In [1]: import numpy as np

In [2]: import numpy.linalg as la

In [3]: np.set_printoptions(suppress=True, linewidth=140)

In [4]: def rd(a):
   ...:     return np.round(a, 2) + 0
   ...: 

In [5]: other = np.array([[5, 8], [-4, 5], [-7, -7], [9, 5], [-7, -7], [3, 4], [-7, -2]])

In [6]: C = np.array([[0, 0, -1, -2, -1, 1], [2, -1, 0, 2, 2, -1]])

In [7]: W0 = other @ C

In [8]: W0
Out[8]: 
array([[ 16,  -8,  -5,   6,  11,  -3],
       [ 10,  -5,   4,  18,  14,  -9],
       [-14,   7,   7,   0,  -7,   0],
       [ 10,  -5,  -9,  -8,   1,   4],
       [-14,   7,   7,   0,  -7,   0],
       [  8,  -4,  -3,   2,   5,  -1],
       [ -4,   2,   7,  10,   3,  -5]])

In [9]: # row 4 repeats row 2

In [10]: rd(la.norm(W0, 2) / la.norm(W0))
Out[10]: np.float64(0.83)

In [11]: def softmax(z):
    ...:     e = np.exp(z - z.max(axis=-1, keepdims=True))
    ...:     return e / e.sum(axis=-1, keepdims=True)
    ...: 

In [12]: rd(softmax(10 * W0[3]))
Out[12]: array([1., 0., 0., 0., 0., 0.])

In [13]: att = W0 @ W0.T / np.sqrt(6)

In [14]: rd(softmax(att)[3] @ W0)
Out[14]: array([10., -5., -9., -8.,  1.,  4.])

In [15]: rd(softmax(att + np.triu(np.full(att.shape, -np.inf), 1)))
Out[15]: 
array([[1. , 0. , 0. , 0. , 0. , 0. , 0. ],
       [0. , 1. , 0. , 0. , 0. , 0. , 0. ],
       [0. , 0. , 1. , 0. , 0. , 0. , 0. ],
       [0. , 0. , 0. , 1. , 0. , 0. , 0. ],
       [0. , 0. , 0.5, 0. , 0.5, 0. , 0. ],
       [1. , 0. , 0. , 0. , 0. , 0. , 0. ],
       [0. , 1. , 0. , 0. , 0. , 0. , 0. ]])

In [16]: rng = np.random.default_rng(42964)

In [17]: other = W0 + rng.integers(-2, 3, (7, 2)) @ rng.integers(-2, 3, (2, 6))

In [18]: other
Out[18]: 
array([[ 12,  -9,  -7,   7,  10,  -1],
       [ 18,  -3,   8,  16,  16, -13],
       [-14,   1,   7,   2,  -1,   4],
       [  6,  -3, -11,  -8,  -3,   4],
       [-14,  10,   7,  -1, -10,  -2],
       [ 10,  -5,  -2,   2,   7,  -1],
       [ -6,  -3,   6,  12,   7,  -1]])

In [19]: other - W0
Out[19]: 
array([[-4, -1, -2,  1, -1,  2],
       [ 8,  2,  4, -2,  2, -4],
       [ 0, -6,  0,  2,  6,  4],
       [-4,  2, -2,  0, -4,  0],
       [ 0,  3,  0, -1, -3, -2],
       [ 2, -1,  1,  0,  2,  0],
       [-2, -5, -1,  2,  4,  4]])

In [20]: np.abs(other - W0).sum(axis=1)
Out[20]: array([11, 22, 18, 12,  9,  6, 18])

In [21]: rd(la.svd(other - W0, compute_uv=False))
Out[21]: array([14.48, 12.5 ,  0.  ,  0.  ,  0.  ,  0.  ])

In [22]: la.cond(other) > 100
Out[22]: np.True_

In [23]: rd(la.norm(other, 2) / la.norm(other))
Out[23]: np.float64(0.8)

In [24]: [round(float(x), 2) for x in la.svd(other, compute_uv=False)[:3]]
Out[24]: [43.29, 28.95, 14.04]

In [25]: other = np.array([[5, -1], [-2, 0], [-4, -1]])

In [26]: K = np.tile(other, (2, 3))

In [27]: K
Out[27]: 
array([[ 5, -1,  5, -1,  5, -1],
       [-2,  0, -2,  0, -2,  0],
       [-4, -1, -4, -1, -4, -1],
       [ 5, -1,  5, -1,  5, -1],
       [-2,  0, -2,  0, -2,  0],
       [-4, -1, -4, -1, -4, -1]])

In [28]: rank = la.matrix_rank(K)

In [29]: rank
Out[29]: np.int64(2)

In [30]: null = la.svd(K)[2][rank:].T

In [31]: np.allclose(K @ null, 0)
Out[31]: True

In [32]: [int(la.matrix_rank(K[:, :j + 1])) for j in range(6)]
Out[32]: [1, 2, 2, 2, 2, 2]

In [33]: [int(la.matrix_rank(K[:i])) for i in range(1, len(K) + 1)]
Out[33]: [1, 2, 2, 2, 2, 2]

In [34]: [int(la.matrix_rank(np.delete(K, i, axis=0))) for i in range(6)]
Out[34]: [2, 2, 2, 2, 2, 2]

In [35]: null.shape
Out[35]: (6, 4)

In [36]: K.ravel(order="F")
Out[36]: 
array([ 5, -2, -4,  5, -2, -4, -1,  0, -1, -1,  0, -1,  5, -2, -4,  5, -2, -4, -1,  0, -1, -1,  0, -1,  5, -2, -4,  5, -2, -4, -1,  0, -1,
       -1,  0, -1])

In [37]: t3 = K.reshape(6, 2, -1)

In [38]: t3.shape
Out[38]: (6, 2, 3)

In [39]: t3.transpose(1, 0, 2)
Out[39]: 
array([[[ 5, -1,  5],
        [-2,  0, -2],
        [-4, -1, -4],
        [ 5, -1,  5],
        [-2,  0, -2],
        [-4, -1, -4]],

       [[-1,  5, -1],
        [ 0, -2,  0],
        [-1, -4, -1],
        [-1,  5, -1],
        [ 0, -2,  0],
        [-1, -4, -1]]])

In [40]: t3.sum(axis=1)
Out[40]: 
array([[ 4,  4,  4],
       [-2, -2, -2],
       [-5, -5, -5],
       [ 4,  4,  4],
       [-2, -2, -2],
       [-5, -5, -5]])

In [41]: np.einsum("ihd,ihd->ih", t3, t3)
Out[41]: 
array([[51, 27],
       [ 8,  4],
       [33, 18],
       [51, 27],
       [ 8,  4],
       [33, 18]])

In [42]: np.einsum("ihd,jhd->hij", t3, t3).shape
Out[42]: (2, 6, 6)

In [43]: t3[:, 0]
Out[43]: 
array([[ 5, -1,  5],
       [-2,  0, -2],
       [-4, -1, -4],
       [ 5, -1,  5],
       [-2,  0, -2],
       [-4, -1, -4]])

In [44]: t3 = np.stack([K, -2 * K, K[::-1]])

In [45]: np.einsum("bij,cij->bc", t3, t3)
Out[45]: 
array([[ 282, -564, -204],
       [-564, 1128,  408],
       [-204,  408,  282]])

In [46]: rd(la.det(t3))
Out[46]: array([0., 0., 0.])

In [47]: t3.sum(axis=0)
Out[47]: 
array([[-9,  0, -9,  0, -9,  0],
       [ 0,  0,  0,  0,  0,  0],
       [ 9,  0,  9,  0,  9,  0],
       [-9,  0, -9,  0, -9,  0],
       [ 0,  0,  0,  0,  0,  0],
       [ 9,  0,  9,  0,  9,  0]])

In [48]: la.matrix_rank(t3.reshape(3, -1))
Out[48]: np.int64(2)

In [49]: la.matrix_rank(t3)
Out[49]: array([2, 2, 2])

In [50]: (t3 @ K.T).shape
Out[50]: (3, 6, 6)

In [51]: rd(la.norm(t3, axis=(1, 2)))
Out[51]: array([16.79, 33.59, 16.79])

In [52]: rd(la.norm(K, 2) / la.norm(K))
Out[52]: np.float64(0.98)

In [53]: [round(float(x), 2) for x in la.svd(K, compute_uv=False)[:3]]
Out[53]: [16.44, 3.44, 0.0]

In [54]: np.argsort(-la.norm(K, axis=0).round(6), kind="stable")[:3]
Out[54]: array([0, 2, 4])

In [55]: X = np.loadtxt("block7.csv", delimiter=",")

In [56]: rd(X)
Out[56]: 
array([[ 2.05,  0.21, -0.11,  0.98,  0.4 , -0.94,  0.82, -0.19,  0.2 ],
       [ 0.21,  3.31,  0.09, -0.18, -0.86, -0.25, -0.44, -0.03, -0.7 ],
       [-0.11,  0.09,  3.47,  0.3 ,  0.22, -0.6 ,  0.48, -0.04, -0.01],
       [ 0.98, -0.18,  0.3 ,  3.21,  0.14,  0.95, -0.14,  0.15,  1.42],
       [ 0.4 , -0.86,  0.22,  0.14,  2.83, -0.16, -0.7 ,  0.51, -0.99],
       [-0.94, -0.25, -0.6 ,  0.95, -0.16,  2.63,  0.62,  0.28, -0.38],
       [ 0.82, -0.44,  0.48, -0.14, -0.7 ,  0.62,  3.2 ,  0.66, -0.35],
       [-0.19, -0.03, -0.04,  0.15,  0.51,  0.28,  0.66,  3.  ,  0.72],
       [ 0.2 , -0.7 , -0.01,  1.42, -0.99, -0.38, -0.35,  0.72,  2.3 ]])

In [57]: np.abs(np.diag(la.qr(X)[1])) > 1e-9
Out[57]: array([ True,  True,  True,  True,  True,  True,  True, False, False])

In [58]: np.allclose(X[:-1].T @ la.lstsq(X[:-1].T, X[-1])[0], X[-1])
Out[58]: True

In [59]: la.lstsq(X[:-1].T, X[-1])[2]
Out[59]: np.int32(7)

In [60]: z = rng.permutation(9)

In [61]: z
Out[61]: array([6, 3, 1, 0, 2, 5, 7, 8, 4])

In [62]: other = X[z][:, z]

In [63]: np.allclose(other, X)
Out[63]: False

In [64]: rd(np.diag(other))
Out[64]: array([3.2 , 3.21, 3.31, 2.05, 3.47, 2.63, 3.  , 2.3 , 2.83])

In [65]: rd(other)
Out[65]: 
array([[ 3.2 , -0.14, -0.44,  0.82,  0.48,  0.62,  0.66, -0.35, -0.7 ],
       [-0.14,  3.21, -0.18,  0.98,  0.3 ,  0.95,  0.15,  1.42,  0.14],
       [-0.44, -0.18,  3.31,  0.21,  0.09, -0.25, -0.03, -0.7 , -0.86],
       [ 0.82,  0.98,  0.21,  2.05, -0.11, -0.94, -0.19,  0.2 ,  0.4 ],
       [ 0.48,  0.3 ,  0.09, -0.11,  3.47, -0.6 , -0.04, -0.01,  0.22],
       [ 0.62,  0.95, -0.25, -0.94, -0.6 ,  2.63,  0.28, -0.38, -0.16],
       [ 0.66,  0.15, -0.03, -0.19, -0.04,  0.28,  3.  ,  0.72,  0.51],
       [-0.35,  1.42, -0.7 ,  0.2 , -0.01, -0.38,  0.72,  2.3 , -0.99],
       [-0.7 ,  0.14, -0.86,  0.4 ,  0.22, -0.16,  0.51, -0.99,  2.83]])

In [66]: rd(np.trace(other))
Out[66]: np.float64(26.0)

In [67]: rank = la.matrix_rank(X)

In [68]: rank
Out[68]: np.int64(7)

In [69]: null = la.svd(X)[2][rank:].T

In [70]: [int(la.matrix_rank(np.delete(X, i, axis=0))) for i in range(9)]
Out[70]: [7, 7, 7, 7, 7, 7, 7, 7, 7]

In [71]: rd(X @ null)
Out[71]: 
array([[0., 0.],
       [0., 0.],
       [0., 0.],
       [0., 0.],
       [0., 0.],
       [0., 0.],
       [0., 0.],
       [0., 0.],
       [0., 0.]])

In [72]: rd(np.trace(X))
Out[72]: np.float64(26.0)

In [73]: np.allclose(X, X.T)
Out[73]: True

In [74]: np.allclose(X @ X.T, X.T @ X)
Out[74]: True

In [75]: la.determinant(X)
AttributeError: module 'numpy.linalg' has no attribute 'determinant'


In [76]: theta = np.radians(90)

In [77]: R = np.eye(9)

In [78]: R[6, 6] = R[5, 5] = np.cos(theta)

In [79]: R[6, 5], R[5, 6] = -np.sin(theta), np.sin(theta)

In [80]: rd(R)
Out[80]: 
array([[ 1.,  0.,  0.,  0.,  0.,  0.,  0.,  0.,  0.],
       [ 0.,  1.,  0.,  0.,  0.,  0.,  0.,  0.,  0.],
       [ 0.,  0.,  1.,  0.,  0.,  0.,  0.,  0.,  0.],
       [ 0.,  0.,  0.,  1.,  0.,  0.,  0.,  0.,  0.],
       [ 0.,  0.,  0.,  0.,  1.,  0.,  0.,  0.,  0.],
       [ 0.,  0.,  0.,  0.,  0.,  0.,  1.,  0.,  0.],
       [ 0.,  0.,  0.,  0.,  0., -1.,  0.,  0.,  0.],
       [ 0.,  0.,  0.,  0.,  0.,  0.,  0.,  1.,  0.],
       [ 0.,  0.,  0.,  0.,  0.,  0.,  0.,  0.,  1.]])

In [81]: other = X @ R.T

In [82]: np.allclose(X @ X.T, other @ other.T)
Out[82]: True

In [83]: rd(la.svd(X, compute_uv=False)), rd(la.svd(other, compute_uv=False))
Out[83]: 
(array([5., 4., 4., 4., 3., 3., 3., 0., 0.]),
 array([5., 4., 4., 4., 3., 3., 3., 0., 0.]))

In [84]: M = np.loadtxt("run15.csv", delimiter=",")

In [85]: M
Out[85]: 
array([[1.  , 0.5 , 0.25, 0.12, 0.06, 0.03, 0.02, 0.01, 0.  , 0.  , 0.  , 0.  , 0.  ],
       [0.5 , 1.  , 0.5 , 0.25, 0.12, 0.06, 0.03, 0.02, 0.01, 0.  , 0.  , 0.  , 0.  ],
       [0.25, 0.5 , 1.  , 0.5 , 0.25, 0.12, 0.06, 0.03, 0.02, 0.01, 0.  , 0.  , 0.  ],
       [0.12, 0.25, 0.5 , 1.  , 0.5 , 0.25, 0.12, 0.06, 0.03, 0.02, 0.01, 0.  , 0.  ],
       [0.06, 0.12, 0.25, 0.5 , 1.  , 0.5 , 0.25, 0.12, 0.06, 0.03, 0.02, 0.01, 0.  ],
       [0.03, 0.06, 0.12, 0.25, 0.5 , 1.  , 0.5 , 0.25, 0.12, 0.06, 0.03, 0.02, 0.01],
       [0.02, 0.03, 0.06, 0.12, 0.25, 0.5 , 1.  , 0.5 , 0.25, 0.12, 0.06, 0.03, 0.02],
       [0.01, 0.02, 0.03, 0.06, 0.12, 0.25, 0.5 , 1.  , 0.5 , 0.25, 0.12, 0.06, 0.03],
       [0.  , 0.01, 0.02, 0.03, 0.06, 0.12, 0.25, 0.5 , 1.  , 0.5 , 0.25, 0.12, 0.06],
       [0.  , 0.  , 0.01, 0.02, 0.03, 0.06, 0.12, 0.25, 0.5 , 1.  , 0.5 , 0.25, 0.12],
       [0.  , 0.  , 0.  , 0.01, 0.02, 0.03, 0.06, 0.12, 0.25, 0.5 , 1.  , 0.5 , 0.25],
       [0.  , 0.  , 0.  , 0.  , 0.01, 0.02, 0.03, 0.06, 0.12, 0.25, 0.5 , 1.  , 0.5 ],
       [0.  , 0.  , 0.  , 0.  , 0.  , 0.01, 0.02, 0.03, 0.06, 0.12, 0.25, 0.5 , 1.  ]])

In [86]: x0 = np.ones(13)

In [87]: for _ in range(4):
    ...:     x0 = M @ x0
    ...:     x0 /= la.norm(x0)
    ...:     print(round(x0 @ M @ x0, 2))
    ...: 
2.74
2.76
2.77
2.77

In [88]: rd(x0)
Out[88]: array([0.15, 0.21, 0.26, 0.3 , 0.32, 0.34, 0.34, 0.34, 0.32, 0.3 , 0.26, 0.21, 0.15])

In [89]: rd(la.eigvalsh(M)[-1])
Out[89]: np.float64(2.77)

In [90]: J = np.loadtxt("layer19.csv", delimiter=",")

In [91]: J
Out[91]: 
array([[ 24., -19.,  -8.,  17.,   7.,  10.,   9.,  -8.,  -8.,   6.],
       [-19.,  54.,  37., -37.,   3., -14., -13.,  25.,   7., -20.],
       [ -8.,  37.,  53., -32., -10.,   8., -15.,  37.,  15., -16.],
       [ 17., -37., -32.,  62.,  -1.,  -7.,  10., -38.,  -4.,  14.],
       [  7.,   3., -10.,  -1.,  45., -30.,  17.,  -1., -19.,   7.],
       [ 10., -14.,   8.,  -7., -30.,  63., -10.,  14., -10., -18.],
       [  9., -13., -15.,  10.,  17., -10.,  29.,   3.,  -4.,   5.],
       [ -8.,  25.,  37., -38.,  -1.,  14.,   3.,  49.,   6., -18.],
       [ -8.,   7.,  15.,  -4., -19., -10.,  -4.,   6.,  52.,  26.],
       [  6., -20., -16.,  14.,   7., -18.,   5., -18.,  26.,  47.]])

In [92]: vals, evecs = la.eigvalsh(J)
ValueError: too many values to unpack (expected 2)


In [93]: vals, evecs = la.eigh(J)

In [94]: np.unique(vals.round(6) + 0, return_counts=True)[1]
Out[94]: array([1, 1, 1, 1, 1, 1, 1, 1, 1, 1])

In [95]: rd(vals.sum()), np.trace(J)
Out[95]: (np.float64(478.0), np.float64(478.0))

In [96]: rd(la.svd(J, compute_uv=False))
Out[96]: array([178.12,  97.99,  82.19,  47.04,  29.42,  23.07,   9.6 ,   5.68,   3.27,   1.63])

In [97]: rd(evecs.T @ J @ evecs)
Out[97]: 
array([[  1.63,   0.  ,   0.  ,   0.  ,   0.  ,   0.  ,   0.  ,   0.  ,   0.  ,   0.  ],
       [  0.  ,   3.27,   0.  ,   0.  ,   0.  ,   0.  ,   0.  ,   0.  ,   0.  ,   0.  ],
       [  0.  ,   0.  ,   5.68,   0.  ,   0.  ,   0.  ,   0.  ,   0.  ,   0.  ,   0.  ],
       [  0.  ,   0.  ,   0.  ,   9.6 ,   0.  ,   0.  ,   0.  ,   0.  ,   0.  ,   0.  ],
       [  0.  ,   0.  ,   0.  ,   0.  ,  23.07,   0.  ,   0.  ,   0.  ,   0.  ,   0.  ],
       [  0.  ,   0.  ,   0.  ,   0.  ,   0.  ,  29.42,   0.  ,   0.  ,   0.  ,   0.  ],
       [  0.  ,   0.  ,   0.  ,   0.  ,   0.  ,   0.  ,  47.04,   0.  ,   0.  ,   0.  ],
       [  0.  ,   0.  ,   0.  ,   0.  ,   0.  ,   0.  ,   0.  ,  82.19,   0.  ,   0.  ],
       [  0.  ,   0.  ,   0.  ,   0.  ,   0.  ,   0.  ,   0.  ,   0.  ,  97.99,   0.  ],
       [  0.  ,   0.  ,   0.  ,   0.  ,   0.  ,   0.  ,   0.  ,   0.  ,   0.  , 178.12]])

In [98]: rd(evecs.T @ evecs)
Out[98]: 
array([[1., 0., 0., 0., 0., 0., 0., 0., 0., 0.],
       [0., 1., 0., 0., 0., 0., 0., 0., 0., 0.],
       [0., 0., 1., 0., 0., 0., 0., 0., 0., 0.],
       [0., 0., 0., 1., 0., 0., 0., 0., 0., 0.],
       [0., 0., 0., 0., 1., 0., 0., 0., 0., 0.],
       [0., 0., 0., 0., 0., 1., 0., 0., 0., 0.],
       [0., 0., 0., 0., 0., 0., 1., 0., 0., 0.],
       [0., 0., 0., 0., 0., 0., 0., 1., 0., 0.],
       [0., 0., 0., 0., 0., 0., 0., 0., 1., 0.],
       [0., 0., 0., 0., 0., 0., 0., 0., 0., 1.]])

In [99]: rd(la.eigvalsh(J @ J))
Out[99]: array([    2.67,    10.69,    32.21,    92.1 ,   532.17,   865.29,  2213.14,  6754.68,  9601.29, 31727.78])

In [100]: np.abs(evecs[:, -1]).round(6).argmax()
Out[100]: np.int64(3)

In [101]: rd(vals)
Out[101]: array([  1.63,   3.27,   5.68,   9.6 ,  23.07,  29.42,  47.04,  82.19,  97.99, 178.12])

In [102]: rd(evecs @ np.diag(vals) @ evecs.T)
Out[102]: 
array([[ 24., -19.,  -8.,  17.,   7.,  10.,   9.,  -8.,  -8.,   6.],
       [-19.,  54.,  37., -37.,   3., -14., -13.,  25.,   7., -20.],
       [ -8.,  37.,  53., -32., -10.,   8., -15.,  37.,  15., -16.],
       [ 17., -37., -32.,  62.,  -1.,  -7.,  10., -38.,  -4.,  14.],
       [  7.,   3., -10.,  -1.,  45., -30.,  17.,  -1., -19.,   7.],
       [ 10., -14.,   8.,  -7., -30.,  63., -10.,  14., -10., -18.],
       [  9., -13., -15.,  10.,  17., -10.,  29.,   3.,  -4.,   5.],
       [ -8.,  25.,  37., -38.,  -1.,  14.,   3.,  49.,   6., -18.],
       [ -8.,   7.,  15.,  -4., -19., -10.,  -4.,   6.,  52.,  26.],
       [  6., -20., -16.,  14.,   7., -18.,   5., -18.,  26.,  47.]])
